$ ipython --no-banner

In [1]: import numpy as np

In [2]: import numpy.linalg as la

In [3]: np.set_printoptions(precision=3, suppress=True, linewidth=120)

In [4]: tidy = lambda a: np.round(a, 3) + 0

In [5]: m1 = np.loadtxt("run19.csv", delimiter=",")

In [6]: m1
Out[6]: 
array([[-1. ,  0. ,  0.3, -0.5,  0.5, -1.5, -0.4, -0.7,  0.3],
       [-0.4,  1.7,  0.3,  0.2,  0.9, -5.4,  0.2,  0.6, -0.1],
       [-1.4,  2.1,  0.3,  0.6, -1.7,  0.3, -1.3,  0.3, -1. ],
       [-0.6,  0.5, -0.7,  1.1, -1.5,  0. ,  0.8, -0.9,  0.5],
       [ 0.2,  0.5,  0.1,  1.9,  1.1, -6. ,  0. ,  0.5, -1.1],
       [-1.2,  0.7, -0.5, -0.5,  0.3,  4.8, -0.2,  0.9, -0.7],
       [ 0.1, -0.6, -0.4,  1.7, -0.2,  4.8,  2. ,  0.7, -0.7]])

In [7]: W1 = np.array([[1, 3],
   ...:     [0, 1],
   ...:     [3, 3],
   ...:     [3, 2],
   ...:     [2, 3],
   ...:     [3, 0],
   ...:     [2, 1],
   ...:     [0, 1],
   ...:     [0, 2]])

In [8]: coef = np.array([1, 4])

In [9]: H = np.maximum(m1 @ W1 + coef, 0)

In [10]: (H > 0).astype(int)
Out[10]: 
array([[0, 1],
       [0, 1],
       [0, 0],
       [1, 0],
       [0, 1],
       [1, 0],
       [1, 1]])

In [11]: la.matrix_rank(H)
Out[11]: np.int64(2)

In [12]: W2 = np.array([[5, 9], [8, 8]])

In [13]: (H @ W2).round(6).argmax(axis=1)
Out[13]: array([0, 0, 0, 1, 0, 1, 1])

In [14]: W1 @ W2
Out[14]: 
array([[29, 33],
       [ 8,  8],
       [39, 51],
       [31, 43],
       [34, 42],
       [15, 27],
       [18, 26],
       [ 8,  8],
       [16, 16]])

In [15]: tidy(H @ W2)
Out[15]: 
array([[ 15.2,  15.2],
       [ 72.8,  72.8],
       [  0. ,   0. ],
       [  1. ,   1.8],
       [ 86.4,  86.4],
       [ 57. , 102.6],
       [167.8, 259.8]])

In [16]: np.count_nonzero(m1)
Out[16]: np.int64(60)

In [17]: tidy(m1.mean(axis=0))
Out[17]: array([-0.614,  0.7  , -0.086,  0.643, -0.086, -0.429,  0.157,  0.2  , -0.4  ])

In [18]: tidy(m1.sum(axis=0))
Out[18]: array([-4.3,  4.9, -0.6,  4.5, -0.6, -3. ,  1.1,  1.4, -2.8])

In [19]: la.rank(m1)
Traceback (most recent call last):
  Cell In[19], line 1
    la.rank(m1)
AttributeError: module 'numpy.linalg' has no attribute 'rank'


In [20]: np.zeros(7, 9)
Traceback (most recent call last):
  Cell In[20], line 1
    np.zeros(7, 9)
TypeError: Cannot interpret '9' as a data type


In [21]: tidy(m1.sum(axis=1))
Out[21]: array([-3. , -2. , -1.8, -0.8, -2.8,  3.6,  7.4])

In [22]: np.unravel_index(np.abs(m1).argmax(), m1.shape)
Out[22]: (np.int64(4), np.int64(5))

In [23]: tidy(np.diff(m1, axis=0))
Out[23]: 
array([[ 0.6,  1.7,  0. ,  0.7,  0.4, -3.9,  0.6,  1.3, -0.4],
       [-1. ,  0.4,  0. ,  0.4, -2.6,  5.7, -1.5, -0.3, -0.9],
       [ 0.8, -1.6, -1. ,  0.5,  0.2, -0.3,  2.1, -1.2,  1.5],
       [ 0.8,  0. ,  0.8,  0.8,  2.6, -6. , -0.8,  1.4, -1.6],
       [-1.4,  0.2, -0.6, -2.4, -0.8, 10.8, -0.2,  0.4,  0.4],
       [ 1.3, -1.3,  0.1,  2.2, -0.5,  0. ,  2.2, -0.2,  0. ]])

In [24]: X = np.loadtxt("case16.csv", delimiter=",")

In [25]: X
Out[25]: 
array([[0.25, 0.  , 0.25, 0.25, 0.  , 0.25],
       [0.  , 1.  , 0.  , 0.  , 0.  , 0.  ],
       [0.  , 0.  , 0.5 , 0.  , 0.  , 0.5 ],
       [0.  , 0.  , 0.  , 1.  , 0.  , 0.  ],
       [0.  , 0.  , 0.  , 0.  , 1.  , 0.  ],
       [0.25, 0.  , 0.  , 0.25, 0.  , 0.5 ]])

In [26]: U, s, vt = la.svd(X, full_matrices=False)

In [27]: (s > 1e-8).sum()
Out[27]: np.int64(6)

In [28]: U.shape, s.shape, vt.shape
Out[28]: ((6, 6), (6,), (6, 6))

In [29]: np.allclose(U * s @ vt, X)
Out[29]: True

In [30]: tidy(U.T @ U)
Out[30]: 
array([[1., 0., 0., 0., 0., 0.],
       [0., 1., 0., 0., 0., 0.],
       [0., 0., 1., 0., 0., 0.],
       [0., 0., 0., 1., 0., 0.],
       [0., 0., 0., 0., 1., 0.],
       [0., 0., 0., 0., 0., 1.]])

In [31]: tidy(np.abs(vt[0]))
Out[31]: array([0.174, 0.   , 0.199, 0.885, 0.   , 0.382])

In [32]: C2 = X.T @ X

In [33]: np.trace(C2), (X ** 2).sum()
Out[33]: (np.float64(4.125), np.float64(4.125))

In [34]: tidy(la.eigvalsh(C2)[::-1])
Out[34]: array([1.245, 1.   , 1.   , 0.714, 0.133, 0.033])

In [35]: la.matrix_rank(C2)
Out[35]: np.int64(6)

In [36]: tidy(C2)
Out[36]: 
array([[0.125, 0.   , 0.062, 0.125, 0.   , 0.188],
       [0.   , 1.   , 0.   , 0.   , 0.   , 0.   ],
       [0.062, 0.   , 0.312, 0.062, 0.   , 0.312],
       [0.125, 0.   , 0.062, 1.125, 0.   , 0.188],
       [0.   , 0.   , 0.   , 0.   , 1.   , 0.   ],
       [0.188, 0.   , 0.312, 0.188, 0.   , 0.562]])

In [37]: tidy(la.matrix_power(X, 2))
Out[37]: 
array([[0.125, 0.   , 0.188, 0.375, 0.   , 0.312],
       [0.   , 1.   , 0.   , 0.   , 0.   , 0.   ],
       [0.125, 0.   , 0.25 , 0.125, 0.   , 0.5  ],
       [0.   , 0.   , 0.   , 1.   , 0.   , 0.   ],
       [0.   , 0.   , 0.   , 0.   , 1.   , 0.   ],
       [0.188, 0.   , 0.062, 0.438, 0.   , 0.312]])

In [38]: X.sum(axis=1)
Out[38]: array([1., 1., 1., 1., 1., 1.])

In [39]: tidy(np.sort(np.abs(la.eigvals(X)))[::-1])
Out[39]: array([1.   , 1.   , 1.   , 0.801, 0.279, 0.279])

In [40]: X @ np.ones(6)
Out[40]: array([1., 1., 1., 1., 1., 1.])

In [41]: pr = np.eye(6)[2]

In [42]: for _ in range(7):
    ...:     pr = pr @ X
    ...:     print(pr.round(3))
    ...: 
[0.  0.  0.5 0.  0.  0.5]
[0.125 0.    0.25  0.125 0.    0.5  ]
[0.156 0.    0.156 0.281 0.    0.406]
[0.141 0.    0.117 0.422 0.    0.32 ]
[0.115 0.    0.094 0.537 0.    0.254]
[0.092 0.    0.076 0.629 0.    0.203]
[0.074 0.    0.061 0.703 0.    0.162]

In [43]: rng = np.random.default_rng(16)

In [44]: labels = rng.permutation(6)

In [45]: labels
Out[45]: array([0, 3, 1, 4, 5, 2])

In [46]: out = X[labels][:, labels]

In [47]: out
Out[47]: 
array([[0.25, 0.25, 0.  , 0.  , 0.25, 0.25],
       [0.  , 1.  , 0.  , 0.  , 0.  , 0.  ],
       [0.  , 0.  , 1.  , 0.  , 0.  , 0.  ],
       [0.  , 0.  , 0.  , 1.  , 0.  , 0.  ],
       [0.25, 0.25, 0.  , 0.  , 0.5 , 0.  ],
       [0.  , 0.  , 0.  , 0.  , 0.5 , 0.5 ]])

In [48]: tidy(la.det(out)), tidy(la.det(X[labels]))
Out[48]: (np.float64(0.062), np.float64(0.062))

In [49]: tidy(np.sort(np.abs(la.eigvals(out))))
Out[49]: array([0.279, 0.279, 0.801, 1.   , 1.   , 1.   ])

In [50]: np.trace(out)
Out[50]: np.float64(4.25)

In [51]: np.diag(out)
Out[51]: array([0.25, 1.  , 1.  , 1.  , 0.5 , 0.5 ])

In [52]: (X - X.T) / 2
Out[52]: 
array([[ 0.   ,  0.   ,  0.125,  0.125,  0.   ,  0.   ],
       [ 0.   ,  0.   ,  0.   ,  0.   ,  0.   ,  0.   ],
       [-0.125,  0.   ,  0.   ,  0.   ,  0.   ,  0.25 ],
       [-0.125,  0.   ,  0.   ,  0.   ,  0.   , -0.125],
       [ 0.   ,  0.   ,  0.   ,  0.   ,  0.   ,  0.   ],
       [ 0.   ,  0.   , -0.25 ,  0.125,  0.   ,  0.   ]])

In [53]: tidy(np.abs(la.eigvals(X)).max())
Out[53]: np.float64(1.0)
